$ python3 -q
>>> import numpy as np
>>> np.set_printoptions(precision=3, suppress=True, linewidth=140)
>>> rnd = lambda a: np.round(a, 3) + 0
>>> rng = np.random.default_rng(45958)
>>> arr = np.eye(3, dtype=int)[rng.permutation(3)] * np.array([-2, 2, -3])
>>> arr
array([[ 0,  2,  0],
       [ 0,  0, -3],
       [-2,  0,  0]])
>>> M2 = np.array([[1, 1], [2, 2], [0, 0]])
>>> np.vstack([arr, M2.T]).shape
(5, 3)
>>> arr @ M2
array([[ 4,  4],
       [ 0,  0],
       [-2, -2]])
>>> np.einsum("ij->j", arr)
array([-2,  2, -3])
>>> np.einsum("ij,ij->i", arr, arr)
array([4, 9, 4])
>>> np.linalg.matrix_rank(np.vstack([arr, M2.T]))
np.int64(3)
>>> U, s, Vt = np.linalg.svd(arr, full_matrices=False)
>>> U.shape, s.shape, Vt.shape
((3, 3), (3,), (3, 3))
>>> (s > 1e-8).sum()
np.int64(3)
>>> s
array([3., 2., 2.])
>>> Vt @ Vt.T
array([[1., 0., 0.],
       [0., 1., 0.],
       [0., 0., 1.]])
>>> U.T @ U
array([[1., 0., 0.],
       [0., 1., 0.],
       [0., 0., 1.]])
>>> np.abs(Vt[0])
array([0., 0., 1.])
>>> U.T @ arr @ Vt.T
array([[3., 0., 0.],
       [0., 2., 0.],
       [0., 0., 2.]])
>>> M2 = arr / np.linalg.norm(arr, axis=1, keepdims=True)
>>> cov = M2 @ M2.T
>>> np.argwhere(np.triu(np.abs(cov) > 0.95, 1))
array([], shape=(0, 2), dtype=int64)
>>> (cov - 2 * np.eye(3)).round(6).argmax(axis=1)
array([1, 0, 0])
>>> th = np.radians(72)
>>> Rm = np.eye(3)
>>> Rm[1, 1] = Rm[2, 2] = np.cos(th)
>>> Rm[1, 2], Rm[2, 1] = -np.sin(th), np.sin(th)
>>> rnd(Rm)
array([[ 1.   ,  0.   ,  0.   ],
       [ 0.   ,  0.309, -0.951],
       [ 0.   ,  0.951,  0.309]])
>>> M2 = arr @ Rm.T
>>> np.allclose(arr @ arr.T, M2 @ M2.T)
True
>>> rnd(np.linalg.det(Rm)), rnd(np.trace(Rm))
(np.float64(1.0), np.float64(1.618))
>>> rnd(np.linalg.svd(arr, compute_uv=False)), rnd(np.linalg.svd(M2, compute_uv=False))
(array([3., 2., 2.]), array([3., 2., 2.]))
>>> blk = np.stack([arr, 4 * arr, arr[::-1]])
>>> blk.shape
(3, 3, 3)
>>> F = np.loadtxt("layer14.csv", delimiter=",")
>>> rnd(F)
array([[0.333, 0.667, 0.   ],
       [0.   , 0.75 , 0.25 ],
       [0.333, 0.222, 0.444]])
>>> rnd(np.linalg.det(2 * F)), rnd(np.linalg.det(F))
(np.float64(1.185), np.float64(0.148))
>>> rnd(np.einsum("ii->", F))
np.float64(1.528)
>>> rnd(np.linalg.det(F[::-1]))
np.float64(-0.148)
>>> rnd(np.linalg.eigvals(F))
array([0.264+0.28j, 0.264-0.28j, 1.   +0.j  ])
>>> rnd(np.linalg.det(F.T))
np.float64(0.148)
>>> vec = np.array([0, 5, 5])
>>> a = np.maximum(F @ vec, 0)
>>> np.flatnonzero(a > 1e-9)
array([0, 1, 2])
>>> np.maximum(F @ (3 * vec), 0)
array([10., 15., 10.])
>>> rnd(np.tanh(F @ vec))
array([0.997, 1.   , 0.997])
>>> rnd(np.maximum(F @ vec, 0) - np.maximum(-F @ vec, 0))
array([3.333, 5.   , 3.333])
>>> M2 = F / np.linalg.norm(F, axis=1, keepdims=True)
>>> cov = M2 @ M2.T
>>> rnd(np.linalg.norm(M2, axis=1))
array([1., 1., 1.])
>>> rnd(np.degrees(np.arccos(np.clip(cov[0, 2], -1, 1))))
np.float64(54.457)
>>> np.argwhere(np.triu(np.abs(cov) > 0.95, 1))
array([], shape=(0, 2), dtype=int64)
>>> (cov - 2 * np.eye(3)).round(6).argmax(axis=1)
array([1, 0, 1])
>>> (np.abs(cov) > 0.9).astype(int)
array([[1, 0, 0],
       [0, 1, 0],
       [0, 0, 1]])
>>> blk = np.stack([F, -3 * F, F[::-1]])
>>> rnd(blk.sum(axis=0))
array([[-0.333, -1.111,  0.444],
       [ 0.   , -0.75 , -0.25 ],
       [-0.333,  0.222, -0.889]])
>>> (blk @ F.T).shape
(3, 3, 3)
>>> rnd(np.linalg.norm(blk, axis=(1, 2)))
array([1.24 , 3.721, 1.24 ])
>>> rnd(np.einsum("bij,cij->bc", blk, blk))
array([[ 1.539, -4.616,  1.144],
       [-4.616, 13.847, -3.431],
       [ 1.144, -3.431,  1.539]])
